$ ipython --no-banner

In [1]: import numpy as np

In [2]: np.set_printoptions(precision=2, suppress=True, linewidth=140, legacy="1.25")

In [3]: X = np.loadtxt("data.csv", delimiter=",")

In [4]: X
Out[4]: 
array([[-0.6 , -0.35,  0.43, -0.26,  0.44,  0.26],
       [ 0.57,  0.08,  0.66,  0.31,  0.37, -0.01],
       [ 0.  , -0.21, -0.53,  0.33,  0.71, -0.25],
       [-0.15,  0.03,  0.24, -0.25, -0.02, -0.92],
       [ 0.23, -0.91,  0.04,  0.12, -0.32, -0.08],
       [ 0.49, -0.09, -0.18, -0.81,  0.25,  0.09]])

In [5]: q, vecs = np.linalg.qr(X[:, :2])[0], np.linalg.qr(X[:, 2:])[0]

In [6]: sv = np.linalg.svd(q.T @ vecs, compute_uv=False)

In [7]: sv.round(2) + 0
Out[7]: array([0., 0.])

In [8]: J = np.loadtxt("test1.csv", delimiter=",")

In [9]: J
Out[9]: 
array([[0., 0., 3., 1., 4., 2.],
       [0., 0., 3., 1., 4., 2.],
       [6., 0., 0., 0., 0., 0.],
       [3., 0., 1., 0., 0., 0.],
       [0., 0., 2., 0., 2., 1.],
       [6., 0., 0., 0., 0., 0.],
       [6., 0., 0., 0., 0., 0.],
       [6., 0., 0., 0., 0., 0.],
       [0., 0., 4., 3., 6., 3.],
       [0., 0., 4., 3., 6., 3.],
       [0., 0., 3., 1., 4., 2.],
       [0., 0., 4., 3., 6., 3.],
       [0., 0., 4., 3., 6., 3.],
       [6., 0., 0., 0., 0., 0.],
       [0., 0., 2., 0., 2., 1.],
       [0., 0., 2., 0., 2., 1.],
       [0., 0., 2., 0., 2., 1.],
       [0., 0., 2., 0., 2., 1.],
       [0., 0., 3., 1., 4., 2.],
       [0., 0., 4., 3., 6., 3.],
       [3., 0., 1., 0., 0., 0.],
       [6., 0., 0., 0., 0., 0.],
       [6., 0., 0., 0., 0., 0.],
       [0., 0., 4., 3., 6., 3.],
       [6., 0., 0., 0., 0., 0.],
       [6., 0., 0., 0., 0., 0.],
       [0., 0., 4., 3., 6., 3.],
       [6., 0., 0., 0., 0., 0.],
       [3., 0., 1., 0., 0., 0.],
       [6., 0., 0., 0., 0., 0.],
       [0., 0., 4., 3., 6., 3.],
       [0., 0., 4., 3., 6., 3.],
       [3., 0., 1., 0., 0., 0.],
       [0., 0., 3., 1., 4., 2.],
       [3., 0., 1., 0., 0., 0.],
       [0., 0., 2., 0., 2., 1.],
       [3., 0., 1., 0., 0., 0.],
       [3., 0., 1., 0., 0., 0.],
       [3., 0., 1., 0., 0., 0.],
       [3., 0., 1., 0., 0., 0.],
       [0., 0., 2., 0., 2., 1.],
       [3., 0., 1., 0., 0., 0.],
       [0., 0., 3., 1., 4., 2.]])

In [10]: # null space of dimension 2

In [11]: q, r_ = np.linalg.qr(X)

In [12]: np.allclose(r_.T @ r_, X.T @ X)
Out[12]: True

In [13]: q
Out[13]: 
array([[-0.6 , -0.35,  0.43, -0.26,  0.44,  0.26],
       [ 0.57,  0.08,  0.66,  0.31,  0.37, -0.01],
       [ 0.  , -0.21, -0.53,  0.33,  0.71, -0.25],
       [-0.15,  0.03,  0.24, -0.25, -0.02, -0.92],
       [ 0.23, -0.91,  0.04,  0.12, -0.32, -0.08],
       [ 0.49, -0.09, -0.18, -0.81,  0.25,  0.09]])

In [14]: np.abs(np.diag(r_))
Out[14]: array([1., 1., 1., 1., 1., 1.])

In [15]: np.trace(q @ q.T)
Out[15]: 6.0

In [16]: np.round(abs(r_[0, 0]), 2), np.round(np.linalg.norm(X[:, 0]), 2)
Out[16]: (1.0, 1.0)

In [17]: r_.round(2) + 0
Out[17]: 
array([[1., 0., 0., 0., 0., 0.],
       [0., 1., 0., 0., 0., 0.],
       [0., 0., 1., 0., 0., 0.],
       [0., 0., 0., 1., 0., 0.],
       [0., 0., 0., 0., 1., 0.],
       [0., 0., 0., 0., 0., 1.]])
